>>> import numpy as np
>>> np.set_printoptions(suppress=True, linewidth=100)
>>> tidy = lambda a: np.round(a, 1) + 0
>>> J = np.load("sample5.npy")
>>> J
array([[-2.2,  2. ,  1.9],
       [ 0.2, -0.9,  0.8],
       [ 2.5, -3.4, -0.4],
       [-1.5,  1.4,  1. ],
       [-4.1,  4.1,  2.2],
       [ 3.7, -4. , -1.9],
       [ 1.2, -2. ,  0.4],
       [ 0.3,  0.6, -1.2],
       [ 3.3, -3.9, -1.4],
       [ 2.9, -3.5, -0.9],
       [ 1.3, -1.2, -0.9]])
>>> D = np.linalg.norm(J[:, None] - J[None], axis=-1)
>>> np.unravel_index(D.round(6).argmax(), D.shape)
(np.int64(4), np.int64(5))
>>> D[7].round(6).argsort(kind="stable")[:4]
array([ 7, 10,  1,  3])
>>> D.mean(axis=1).argmax()
np.int64(4)
>>> tidy(np.linalg.norm(J, axis=1))
array([3.5, 1.2, 4.2, 2.3, 6.2, 5.8, 2.4, 1.4, 5.3, 4.6, 2. ])
>>> tidy(np.linalg.norm(J - J.mean(axis=0), axis=1))
array([4.6, 1. , 3. , 3.4, 7.3, 4.7, 1.2, 2. , 4.1, 3.5, 1.1])
>>> (D + 1e9 * np.eye(11)).round(6).argmin(axis=1)
array([ 3,  6,  9,  0,  0,  8, 10, 10,  5,  2,  6])
>>> A2 = np.c_[J[:, :1] @ np.array([[-1]]), np.array([2, 4, 0, 4, 3, -4, -1, -1, -2, 3, -5])]
>>> A2
array([[ 2.2,  2. ],
       [-0.2,  4. ],
       [-2.5,  0. ],
       [ 1.5,  4. ],
       [ 4.1,  3. ],
       [-3.7, -4. ],
       [-1.2, -1. ],
       [-0.3, -1. ],
       [-3.3, -2. ],
       [-2.9,  3. ],
       [-1.3, -5. ]])
>>> tidy(np.linalg.norm(np.linalg.qr(J)[0].T @ A2, axis=0) ** 2 / ((A2 ** 2).sum(axis=0) + 1e-12))
array([1. , 0.5])
>>> np.linalg.matrix_rank(np.c_[J, A2])
np.int64(4)
>>> Xc = J - J.mean(axis=0)
>>> U, sigma, Vt = np.linalg.svd(Xc, full_matrices=False)
>>> tidy(sigma ** 2 / (sigma ** 2).sum())
array([1., 0., 0.])
>>> np.abs(Vt[0]).argmax()
np.int64(1)
>>> np.linalg.matrix_rank(Xc)
np.int64(3)
>>> E = np.array([[-0.3, -0.3, -0.18],
...     [-0.1, -0.1, -0.06],
...     [-1.7, -1.7, -1.02],
...     [0.0, 0.0, 0.0]])
>>> rk = np.linalg.matrix_rank(E)
>>> rk
np.int64(1)
>>> null = np.linalg.svd(E)[2][rk:].T
>>> [int(np.linalg.matrix_rank(E[:, :j + 1])) for j in range(3)]
[1, 1, 1]
>>> tidy(E @ null)
array([[0., 0.],
       [0., 0.],
       [0., 0.],
       [0., 0.]])
>>> np.linalg.matrix_rank(E.T @ E), np.linalg.matrix_rank(E @ E.T)
(np.int64(1), np.int64(1))
>>> vec = np.array([3, 1, 0])
>>> (E * vec).sum(axis=1)
array([-1.2, -0.4, -6.8,  0. ])
>>> E @ vec
array([-1.2, -0.4, -6.8,  0. ])
>>> np.sign((E @ vec).round(6))
array([-1., -1., -1.,  0.])
>>> arr = np.array([[-0.1, -0.3, 0.0, -0.4],
...     [2.1, -0.4, 1.7, 1.1],
...     [-1.0, -1.2, -0.2, -0.6]])
>>> arr[:, 2] *= 3
>>> tidy(arr)
array([[-0.1, -0.3,  0. , -0.4],
       [ 2.1, -0.4,  5.1,  1.1],
       [-1. , -1.2, -0.6, -0.6]])
>>> # row 1 is much longer than the rest
>>> A2 = np.array([[4, 2], [0, 3], [5, 3], [5, 4]])
>>> np.vstack([arr, A2.T]).shape
(5, 4)
>>> tidy(np.einsum("ij,ij->i", arr, arr))
array([ 0.3, 31.8,  3.2])
>>> np.linalg.matrix_rank(np.vstack([arr, A2.T]))
np.int64(4)
>>> vec = np.array([4, 8, 4, 2])
>>> h = np.maximum(arr @ vec, 0)
>>> np.maximum(arr @ (3 * vec), 0)
array([ 0. , 83.4,  0. ])
>>> tidy(arr.T @ h)
array([ 58.4, -11.1, 141.8,  30.6])
>>> arr * (h > 1e-9)[:, None]
array([[-0. , -0. ,  0. , -0. ],
       [ 2.1, -0.4,  5.1,  1.1],
       [-0. , -0. , -0. , -0. ]])
>>> tidy(h)
array([ 0. , 27.8,  0. ])
>>> tidy(np.maximum(arr @ vec, 0) - np.maximum(-arr @ vec, 0))
array([ -3.6,  27.8, -17.2])
>>> tidy(np.linalg.norm(arr, axis=0))
array([2.3, 1.3, 5.1, 1.3])
>>> tidy(np.linalg.norm(arr, "nuc"))
np.float64(7.5)
>>> tidy(np.linalg.norm(arr, 2))
np.float64(5.7)
>>> tidy(np.linalg.norm(arr, axis=1))
array([0.5, 5.6, 1.8])
>>> tidy(np.linalg.norm(arr, 1)), tidy(np.linalg.norm(arr, np.inf))
(np.float64(5.7), np.float64(8.7))
>>> tidy(np.linalg.norm(arr) ** 2 / np.linalg.norm(arr, 2) ** 2)
np.float64(1.1)
>>> mat = np.array([[0, 2, 1], [2, 0, 3], [1, 1, 0]])
>>> w, evecs = np.linalg.eig(mat)
>>> tidy(np.prod(w))
np.float64(8.0)
>>> tidy(w)
array([ 3.2, -1.2, -2. ])
>>> tidy(np.sort(np.linalg.eigvals(np.linalg.inv(mat))))
array([-0.8, -0.5,  0.3])
>>> f = np.array([2, 1, 2])
>>> A2 = mat + np.outer(f, np.eye(3)[2])
>>> tidy(np.linalg.det(A2) / np.linalg.det(mat)), tidy(1 + np.linalg.solve(mat, f)[2])
(np.float64(0.8), np.float64(0.8))
>>> A2
array([[0., 2., 3.],
       [2., 0., 4.],
       [1., 1., 2.]])
>>> np.linalg.matrix_rank(np.linalg.inv(A2) - np.linalg.inv(mat), tol=1e-8)
np.int64(1)
>>> data = np.load("x.npy")
>>> data
array([[ 0,  0,  0,  0],
       [ 0,  1,  0,  0],
       [ 0,  0, -2,  0],
       [ 0,  0,  0,  3]])
>>> w, evecs = np.linalg.eigh(data)
>>> vec = np.array([2, 1, 0, 0])
>>> evecs * np.maximum(w, 0) @ evecs.T
array([[0., 0., 0., 0.],
       [0., 1., 0., 0.],
       [0., 0., 0., 0.],
       [0., 0., 0., 3.]])
>>> tidy(np.linalg.eigvalsh(data[1:, 1:]))
array([-2.,  1.,  3.])
>>> np.linalg.cond(data) > 100
np.True_
>>> [round(float(x), 1) for x in np.linalg.svd(data, compute_uv=False)[:3]]
[3.0, 2.0, 1.0]
>>> tidy(np.linalg.norm(data, 2) / np.linalg.norm(data))
np.float64(0.8)
>>> np.linalg.matrix_rank(data, rtol=0.1)
np.int64(3)
>>> data @ data.T
array([[0, 0, 0, 0],
       [0, 1, 0, 0],
       [0, 0, 4, 0],
       [0, 0, 0, 9]])
>>> tidy(np.linalg.pinv(data))
array([[ 0. ,  0. ,  0. ,  0. ],
       [ 0. ,  1. ,  0. ,  0. ],
       [ 0. ,  0. , -0.5,  0. ],
       [ 0. ,  0. ,  0. ,  0.3]])
>>> data.T @ data
array([[0, 0, 0, 0],
       [0, 1, 0, 0],
       [0, 0, 4, 0],
       [0, 0, 0, 9]])
>>> tidy(np.linalg.norm(data, axis=0))
array([0., 1., 2., 3.])
>>> f = np.array([-1, 3, -3])
>>> np.convolve(data[3], f)
array([ 0,  0,  0, -3,  9, -9])
>>> np.array([np.convolve(row, f, "same") for row in data])
array([[ 0,  0,  0,  0],
       [-1,  3, -3,  0],
       [ 0,  2, -6,  6],
       [ 0,  0, -3,  9]])
>>> np.cross(data[3, :3], data[1, :3])
array([0, 0, 0])
>>> U, sigma, Vt = np.linalg.svd(data)
>>> np.argmax(sigma[:-1] / (sigma[1:] + 1e-6)) + 1
np.int64(3)
>>> sigma
array([3., 2., 1., 0.])
>>> A2 = U[:, :3] @ np.diag(sigma[:3]) @ Vt[:3]
>>> tidy(np.linalg.norm(data - A2) / np.linalg.norm(data))
np.float64(0.0)
>>> np.abs(data - A2).max()
np.float64(0.0)
>>> A2
array([[ 0.,  0.,  0.,  0.],
       [ 0.,  1.,  0.,  0.],
       [ 0.,  0., -2.,  0.],
       [ 0.,  0.,  0.,  3.]])
>>> W0 = np.load("layer16.npy")
>>> W0
array([[0., 0., 5., 1.],
       [0., 0., 1., 3.],
       [5., 1., 0., 0.],
       [1., 3., 0., 0.]])
>>> W = np.array([[-2, 0, -2, 3, -2],
...     [-2, 1, -3, -3, 3],
...     [3, 0, 1, -2, -1],
...     [3, -3, -1, 3, -3]])
>>> b = np.array([4, 4, 5, 5, 2])
>>> H = np.maximum(W0 @ W + b, 0)
>>> (H > 0).astype(int)
array([[1, 1, 1, 0, 0],
       [1, 0, 1, 1, 0],
       [0, 1, 0, 1, 0],
       [0, 1, 0, 0, 1]])
>>> tidy((H > 0).mean(axis=0))
array([0.5, 0.8, 0.5, 0.5, 0.2])
>>> W2 = np.array([[5, 1], [1, -3], [1, 5], [-1, -3], [-1, 2]])
>>> W @ W2
array([[-13, -25],
       [-12,  -5],
       [ 19,  12],
       [ 11,  -8]])
>>> H @ W2
array([[120.,  64.],
       [ 71.,  -5.],
       [-12., -66.],
       [ -2.,  -3.]])
